$ python -q
>>> import numpy as np
>>> np.set_printoptions(precision=3, suppress=True, linewidth=160)
>>> tidy = lambda a: np.round(a, 3) + 0
>>> A = np.load("test0.npy")
>>> A
array([[ 5.184, 15.263,  5.851],
       [ 4.066, 15.65 ,  4.732],
       [ 8.439, 15.009,  3.988],
       [ 3.386, 13.629,  6.019],
       [ 4.827, 16.45 ,  4.665],
       [ 4.202, 14.615,  5.27 ],
       [ 3.735, 14.303,  5.647],
       [ 6.008, 14.744,  5.245],
       [ 4.436, 16.298,  3.536],
       [ 5.344, 15.622,  5.435],
       [ 3.971, 15.684,  4.536],
       [ 4.24 , 16.045,  3.992],
       [ 7.283, 16.711,  5.726],
       [ 5.298, 16.496,  4.637],
       [ 6.683, 13.288,  4.233],
       [ 5.901, 15.064,  5.345],
       [ 5.528, 15.111,  4.106],
       [ 4.57 , 14.576,  4.014],
       [ 8.14 , 15.79 ,  4.885]])
>>> Xc = A - A.mean(axis=0)
>>> V = np.linalg.svd(Xc)[2][:1]
>>> M2 = Xc - Xc @ V.T @ V
>>> tidy(np.diag(V.T @ V))
array([0.975, 0.018, 0.007])
>>> tidy(M2.std(axis=0))
array([0.144, 0.904, 0.706])
>>> M2 = np.c_[A[:, :1] @ np.array([[5]]), np.array([0, 0, 1, 0, 1, 2, 1, 2, 1, 1, 2, 2, 0, 0, 1, 2, 1, 2, 1])]
>>> tidy(M2)
array([[25.92 ,  0.   ],
       [20.33 ,  0.   ],
       [42.195,  1.   ],
       [16.93 ,  0.   ],
       [24.135,  1.   ],
       [21.01 ,  2.   ],
       [18.675,  1.   ],
       [30.04 ,  2.   ],
       [22.18 ,  1.   ],
       [26.72 ,  1.   ],
       [19.855,  2.   ],
       [21.2  ,  2.   ],
       [36.415,  0.   ],
       [26.49 ,  0.   ],
       [33.415,  1.   ],
       [29.505,  2.   ],
       [27.64 ,  1.   ],
       [22.85 ,  2.   ],
       [40.7  ,  1.   ]])
>>> tidy(np.linalg.norm(np.linalg.qr(A)[0].T @ M2, axis=0) ** 2 / ((M2 ** 2).sum(axis=0) + 1e-12))
array([1.   , 0.658])
>>> np.linalg.matrix_rank(M2)
np.int64(2)
>>> A @ A
Traceback (most recent call last):
  File "<python-input-14>", line 1, in <module>
    A @ A
    ~~^~~
ValueError: matmul: Input operand 1 has a mismatch in its core dimension 0, with gufunc signature (n?,k),(k,m?)->(n?,m?) (size 19 is different from 3)
>>> gram = A.T @ A
>>> np.linalg.matrix_rank(gram)
np.int64(3)
>>> tidy(np.diag(gram))
array([ 577.372, 4453.162,  453.857])
>>> data = np.loadtxt("a.csv", delimiter=",")
>>> print(tidy(data))
[[ 0.118 -0.118 -0.276  0.118]
 [-0.118  0.118  0.276 -0.118]
 [-0.276  0.276  0.645 -0.276]
 [ 0.118 -0.118 -0.276  0.118]]
>>> w, V = np.linalg.eigh(data)
>>> x0 = np.array([1, 2, -2, -1])
>>> print(tidy(x0 @ data @ x0))
0.842
>>> M2 = np.array([[8, 7], [9, -7], [2, -6], [-3, 0]])
>>> tidy(np.einsum("ik,kj->ij", data, M2))
array([[-1.026,  3.316],
       [ 1.026, -3.316],
       [ 2.395, -7.737],
       [-1.026,  3.316]])
>>> np.vstack([data, M2.T]).shape
(6, 4)
>>> tidy(np.einsum("ij,ij->i", data, data))
array([0.118, 0.118, 0.645, 0.118])
>>> tidy(M2.T @ data.T)
array([[-1.026,  1.026,  2.395, -1.026],
       [ 3.316, -3.316, -7.737,  3.316]])
>>> w, V = np.linalg.eigvalsh(data)
Traceback (most recent call last):
  File "<python-input-28>", line 1, in <module>
    w, V = np.linalg.eigvalsh(data)
    ^^^^
ValueError: too many values to unpack (expected 2)
>>> w, V = np.linalg.eigh(data)
>>> print(w.sum(), np.trace(data))
1.0 1.0
>>> print(tidy(V.T @ V))
[[1. 0. 0. 0.]
 [0. 1. 0. 0.]
 [0. 0. 1. 0.]
 [0. 0. 0. 1.]]
>>> tidy(np.linalg.svd(data, compute_uv=False))
array([1., 0., 0., 0.])
>>> tidy(w)
array([0., 0., 0., 1.])
>>> np.allclose(data[:-1].T @ np.linalg.lstsq(data[:-1].T, data[-1])[0], data[-1])
True
>>> np.linalg.lstsq(data[:-1].T, data[-1])[2]
np.int32(1)
>>> np.unique(data.round(6), axis=0).shape
(3, 4)
>>> print(tidy(data @ np.linalg.pinv(data) @ data))
[[ 0.118 -0.118 -0.276  0.118]
 [-0.118  0.118  0.276 -0.118]
 [-0.276  0.276  0.645 -0.276]
 [ 0.118 -0.118 -0.276  0.118]]
>>> M2 = data / np.linalg.norm(data, axis=1, keepdims=True)
>>> gram = M2 @ M2.T
>>> tidy(np.linalg.norm(M2, axis=1))
array([1., 1., 1., 1.])
>>> print(np.degrees(np.arccos(np.clip(gram[2, 1], -1, 1))))
0.0
>>> (gram - 2 * np.eye(4)).round(6).argmax(axis=1)
array([3, 2, 1, 0])
>>> arr = np.loadtxt("data.csv", delimiter=",")
>>> tidy(arr)
array([[ 0.981, -0.107, -0.087],
       [-0.107,  0.413, -0.481],
       [-0.087, -0.481,  0.607]])
>>> proj = np.triu(np.array([[0, 1, 0], [2, 2, 0], [2, 2, 1]]), 1) + np.eye(3)
>>> M2 = proj @ arr @ np.linalg.inv(proj)
>>> tidy(proj @ arr - arr @ proj)
array([[-0.107, -0.568, -0.481],
       [ 0.   ,  0.107,  0.   ],
       [ 0.   ,  0.087,  0.   ]])
>>> np.linalg.matrix_rank(M2)
np.int64(2)
>>> rng = np.random.default_rng(719861)
>>> lab = rng.permutation(3)
>>> lab
array([2, 1, 0])
>>> M2 = arr[lab][:, lab]
>>> print(np.allclose(M2, arr))
False
>>> tidy(np.linalg.det(M2)), tidy(np.linalg.det(arr[lab]))
(np.float64(0.0), np.float64(0.0))
>>> tidy(M2)
array([[ 0.607, -0.481, -0.087],
       [-0.481,  0.413, -0.107],
       [-0.087, -0.107,  0.981]])
>>> w, V = np.linalg.eigh(arr)
>>> x0 = np.array([0, 2, 3])
>>> tidy(x0 @ arr @ x0)
np.float64(1.345)
>>> tidy(x0 @ arr @ x0 / (x0 @ x0)), tidy(w[0]), tidy(w[-1])
(np.float64(0.103), np.float64(0.0), np.float64(1.0))
>>> K = np.load("x.npy")
>>> K
array([[ 0,  0,  0],
       [ 3, 12,  3],
       [ 3, 12,  0]])
>>> x0 = np.array([-2, 0, 2])
>>> a = np.maximum(K @ x0, 0)
>>> print(K.T @ a)
[0 0 0]
>>> print(np.maximum(K @ x0, 0) - np.maximum(-K @ x0, 0))
[ 0  0 -6]
>>> a
array([0, 0, 0])
>>> np.maximum(K @ (3 * x0), 0)
array([0, 0, 0])
>>> Uu, sig, Vt = np.linalg.svd(K)
>>> V = Vt[:(sig > 1e-8).sum()]
>>> x0 = K[0] + 4 * K[2] + rng.integers(2) * np.eye(3)[1]
>>> print(x0)
[12. 48.  0.]
>>> np.linalg.matrix_rank(np.vstack([K, x0]))
np.int64(2)
>>> tidy(np.diag(V.T @ V))
array([0.059, 0.941, 1.   ])
>>> tidy(V.T @ V)
array([[0.059, 0.235, 0.   ],
       [0.235, 0.941, 0.   ],
       [0.   , 0.   , 1.   ]])
